$ python -q
>>> import numpy as np
>>> from numpy import linalg as LA
>>> np.set_printoptions(precision=3, suppress=True, linewidth=100, sign=" ")
>>> def rd(a):
...     return np.round(a, 3) + 0
... 
>>> other = np.array([[2]])
>>> cent = np.array([[1, 0, 1], [3, 0, 2], [0, 3, 0]])
>>> X = np.block([[other, np.zeros((1, 3))], [np.zeros((3, 1)), cent]])
>>> X
array([[ 2.,  0.,  0.,  0.],
       [ 0.,  1.,  0.,  1.],
       [ 0.,  3.,  0.,  2.],
       [ 0.,  0.,  3.,  0.]])
>>> # 2 blocks once reordered
>>> O = X.astype(float).copy()
>>> for j in range(4):
...     O[:, j] -= O[:, :j] @ (O[:, :j].T @ O[:, j])
...     O[:, j] /= LA.norm(O[:, j])
... 
>>> rd(O.T @ O)
array([[ 1.,  0.,  0.,  0.],
       [ 0.,  1.,  0.,  0.],
       [ 0.,  0.,  1.,  0.],
       [ 0.,  0.,  0.,  1.]])
>>> rd(O.T @ X)
array([[ 2.   ,  0.   ,  0.   ,  0.   ],
       [ 0.   ,  3.162,  0.   ,  2.214],
       [ 0.   ,  0.   ,  3.   ,  0.   ],
       [ 0.   ,  0.   ,  0.   ,  0.316]])
>>> other = np.array([[-3, 1], [-4, 2]])
>>> cent = np.kron(other, X)
>>> cent
array([[ -6.,  -0.,  -0.,  -0.,   2.,   0.,   0.,   0.],
       [ -0.,  -3.,  -0.,  -3.,   0.,   1.,   0.,   1.],
       [ -0.,  -9.,  -0.,  -6.,   0.,   3.,   0.,   2.],
       [ -0.,  -0.,  -9.,  -0.,   0.,   0.,   3.,   0.],
       [ -8.,  -0.,  -0.,  -0.,   4.,   0.,   0.,   0.],
       [ -0.,  -4.,  -0.,  -4.,   0.,   2.,   0.,   2.],
       [ -0., -12.,  -0.,  -8.,   0.,   6.,   0.,   4.],
       [ -0.,  -0., -12.,  -0.,   0.,   0.,   6.,   0.]])
>>> LA.matrix_rank(cent)
np.int64(8)
>>> cent.shape
(8, 8)
>>> rng = np.random.default_rng(6758)
>>> labels = rng.permutation(8)
>>> labels
array([ 2,  1,  5,  3,  6,  0,  4,  7])
>>> other = cent[labels][:, labels]
>>> np.trace(other)
np.float64(-3.0)
>>> other
array([[ -0.,  -9.,   3.,  -6.,   0.,  -0.,   0.,   2.],
       [ -0.,  -3.,   1.,  -3.,   0.,  -0.,   0.,   1.],
       [ -0.,  -4.,   2.,  -4.,   0.,  -0.,   0.,   2.],
       [ -9.,  -0.,   0.,  -0.,   3.,  -0.,   0.,   0.],
       [ -0., -12.,   6.,  -8.,   0.,  -0.,   0.,   4.],
       [ -0.,  -0.,   0.,  -0.,   0.,  -6.,   2.,   0.],
       [ -0.,  -0.,   0.,  -0.,   0.,  -8.,   4.,   0.],
       [-12.,  -0.,   0.,  -0.,   6.,  -0.,   0.,   0.]])
>>> u = np.array([1, 1, -2])
>>> np.convolve(other[4], u)
array([  0., -12.,  -6.,  22., -20.,  16.,   0.,   4.,   4.,  -8.])
>>> data = np.loadtxt("x.csv", delimiter=",")
>>> rd(data)
array([[-0.5  ,  0.   ,  0.   ,  0.866,  0.   ,  0.   ],
       [ 0.   ,  1.   ,  0.   ,  0.   ,  0.   ,  0.   ],
       [ 0.   ,  0.   ,  1.   ,  0.   ,  0.   ,  0.   ],
       [-0.866,  0.   ,  0.   , -0.5  ,  0.   ,  0.   ],
       [ 0.   ,  0.   ,  0.   ,  0.   ,  1.   ,  0.   ],
       [ 0.   ,  0.   ,  0.   ,  0.   ,  0.   ,  1.   ]])
>>> LA.matrix_rank(data)
np.int64(6)
>>> data.shape
(6, 6)
>>> data[:, 6]
Traceback (most recent call last):
  File "<python-input-30>", line 1, in <module>
    data[:, 6]
    ~~~~^^^^^^
IndexError: index 6 is out of bounds for axis 1 with size 6
>>> np.abs(data).max()
np.float64(1.0)
>>> rd(data.sum(axis=1))
array([ 0.366,  1.   ,  1.   , -1.366,  1.   ,  1.   ])
>>> w, evecs = LA.eig(X)
>>> rd(np.sort(LA.eigvals(X @ X)))
array([  0.352,   2.523,   4.   ,  10.125])
>>> rd(np.sort(LA.eigvals(X.T)))
array([-1.588, -0.594,  2.   ,  3.182])
>>> rd(np.prod(w))
np.float64(6.0)
>>> rd(np.sort(LA.eigvals(LA.inv(X))))
array([-1.685, -0.63 ,  0.314,  0.5  ])
>>> arr = np.array([[0, 0, 0, 0, 1, 0, 1],
...     [0, 0, 0, 1, 0, 0, 0],
...     [0, 0, 0, 1, 0, 0, 0],
...     [0, 1, 1, 0, 0, 0, 0],
...     [1, 0, 0, 0, 0, 1, 1],
...     [0, 0, 0, 0, 1, 0, 1],
...     [1, 0, 0, 0, 1, 1, 0]])
>>> # equal to its transpose
>>> w, evecs = LA.eigh(arr)
>>> vec = np.array([1, -2, 3, 0, 2, -3, -3])
>>> rd(LA.eigvalsh(arr[1:, 1:]))
array([-1.414, -1.   , -1.   ,  0.   ,  1.414,  2.   ])
>>> np.abs(arr).sum(axis=1).max(), rd(np.abs(w).max())
(np.int64(3), np.float64(2.562))
>>> rd(evecs * np.maximum(w, 0) @ evecs.T)
array([[ 0.485,  0.   ,  0.   ,  0.   ,  0.621,  0.485,  0.621],
       [ 0.   ,  0.354,  0.354,  0.5  ,  0.   ,  0.   ,  0.   ],
       [ 0.   ,  0.354,  0.354,  0.5  ,  0.   ,  0.   ,  0.   ],
       [ 0.   ,  0.5  ,  0.5  ,  0.707,  0.   ,  0.   ,  0.   ],
       [ 0.621,  0.   ,  0.   ,  0.   ,  0.796,  0.621,  0.796],
       [ 0.485,  0.   ,  0.   ,  0.   ,  0.621,  0.485,  0.621],
       [ 0.621,  0.   ,  0.   ,  0.   ,  0.796,  0.621,  0.796]])
>>> vec @ arr @ vec
np.int64(-8)
>>> (np.sign(evecs[:, -1].round(6)) == np.sign(evecs[0, -1].round(6))).astype(int)
array([ 1,  0,  0,  0,  1,  1,  1])
